$ ipython --no-banner

In [1]: import numpy as np

In [2]: np.set_printoptions(suppress=True, linewidth=200)

In [3]: A = np.array([[-98, 0, -2], [2, -98, 0], [-1, 2, -58]])

In [4]: w1 = np.array([[3, 3, 0, -6, 8], [8, -6, 2, 5, 7], [8, 2, -1, 8, 3]])

In [5]: b = np.array([1, 2, 5, 5, 0])

In [6]: act = np.maximum(A @ w1 + b, 0)

In [7]: print(act)
[[  0   0   7 577   0]
 [  0 596   0   0   0]
 [  0   0  67   0   0]]

In [8]: C = np.array([[-3, -3], [-2, 0], [2, 0], [2, 2], [0, -2]])

In [9]: print(act @ C)
[[ 1168  1154]
 [-1192     0]
 [  134     0]]

In [10]: print(w1 @ C)
[[-27 -37]
 [  2 -28]
 [-14 -14]]

In [11]: print(np.poly(A))
[     1.    254.  20970. 556844.]

In [12]: print(np.einsum("ij,ji->", A, A))
22576

In [13]: print(np.round(np.linalg.eigvals(A), 1))
[-98.5 -97.6 -58. ]

In [14]: print(np.round(np.abs(np.linalg.eigvals(A)).max(), 1))
98.5

In [15]: print(A @ A)
[[9606   -4  312]
 [-392 9604   -4]
 [ 160 -312 3366]]

In [16]: print(np.allclose(A @ A.T, A.T @ A))
False

In [17]: print((A + A.T) / 2)
[[-98.    1.   -1.5]
 [  1.  -98.    1. ]
 [ -1.5   1.  -58. ]]

In [18]: u = np.array([2, -3, 1])

In [19]: print(np.array([np.convolve(row, u, "same") for row in A]))
[[ 294 -102    6]
 [-202  296  -98]
 [   7 -123  176]]

In [20]: mat = np.load("arr.npy")

In [21]: print(mat.round(1))
[[-1.  -0.2]
 [-0.2  1. ]]

In [22]: # keeps lengths

In [23]: x0 = np.array([2, -1])

In [24]: print(np.round(np.linalg.norm(x0), 1), round(float(np.linalg.norm(mat @ x0)), 1))
2.2 2.2

In [25]: print(np.round(np.abs(np.linalg.eigvals(mat)), 1))
[1. 1.]

In [26]: print(np.round(np.linalg.inv(mat), 1))
[[-1.  -0.2]
 [-0.2  1. ]]

In [27]: print([p for p in range(1, 25) if np.allclose(np.linalg.matrix_power(mat, p), np.eye(2))])
[2, 4, 6, 8, 10, 12, 14, 16, 18, 20, 22, 24]

In [28]: print(np.round(np.linalg.det(mat), 1))
-1.0

In [29]: print(np.round(np.sort(np.abs(np.degrees(np.angle(np.linalg.eigvals(mat))))), 1))
[  0. 180.]

In [30]: O, evecs = np.linalg.qr(mat[:, :1])[0], np.linalg.qr(mat[:, 1:])[0]

In [31]: s = np.linalg.svd(O.T @ evecs, compute_uv=False)

In [32]: print(np.degrees(np.arccos(s.clip(0, 1))))
[90.]

In [33]: print(np.round(np.linalg.norm(O @ O.T - evecs @ evecs.T, 2), 1))
1.0

In [34]: arr = np.loadtxt("out11.csv", delimiter=",")

In [35]: print(arr)
[[ 2.1 -1.  -3.  -5.   5. ]
 [-1.   0.1  3.   2.  -3. ]
 [-1.  -5.   3.1  0.   0. ]
 [ 1.   5.   5.  -4.9  4. ]
 [ 2.  -1.  -3.  -5.   5.1]]

In [36]: x0 = np.array([0, 5, 1, 1, 1])

In [37]: print(arr @ (2 * x0))
[-16.    5.  -43.8  58.2 -15.8]

In [38]: print(np.linalg.norm(arr @ x0) <= np.linalg.norm(arr, 2) * np.linalg.norm(x0) + 1e-9)
True

In [39]: print(arr @ x0)
[ -8.    2.5 -21.9  29.1  -7.9]

In [40]: x0 = np.array([4, -2, 0, 3, -9])

In [41]: rhs = arr @ x0

In [42]: print(rhs)
[-49.6  28.8   6.  -56.7 -50.9]

In [43]: print(np.round(np.linalg.solve(arr, rhs), 1) + 0)
[ 4. -2.  0.  3. -9.]

In [44]: u = np.array([3, 2, 0, 0, 2])

In [45]: Y = arr + np.outer(u, np.eye(5)[3])

In [46]: print(np.linalg.matrix_rank(Y - arr))
1

In [47]: print(np.linalg.matrix_rank(np.linalg.inv(Y) - np.linalg.inv(arr), tol=1e-8))
1

In [48]: print(Y)
[[ 2.1 -1.  -3.  -2.   5. ]
 [-1.   0.1  3.   4.  -3. ]
 [-1.  -5.   3.1  0.   0. ]
 [ 1.   5.   5.  -4.9  4. ]
 [ 2.  -1.  -3.  -3.   5.1]]
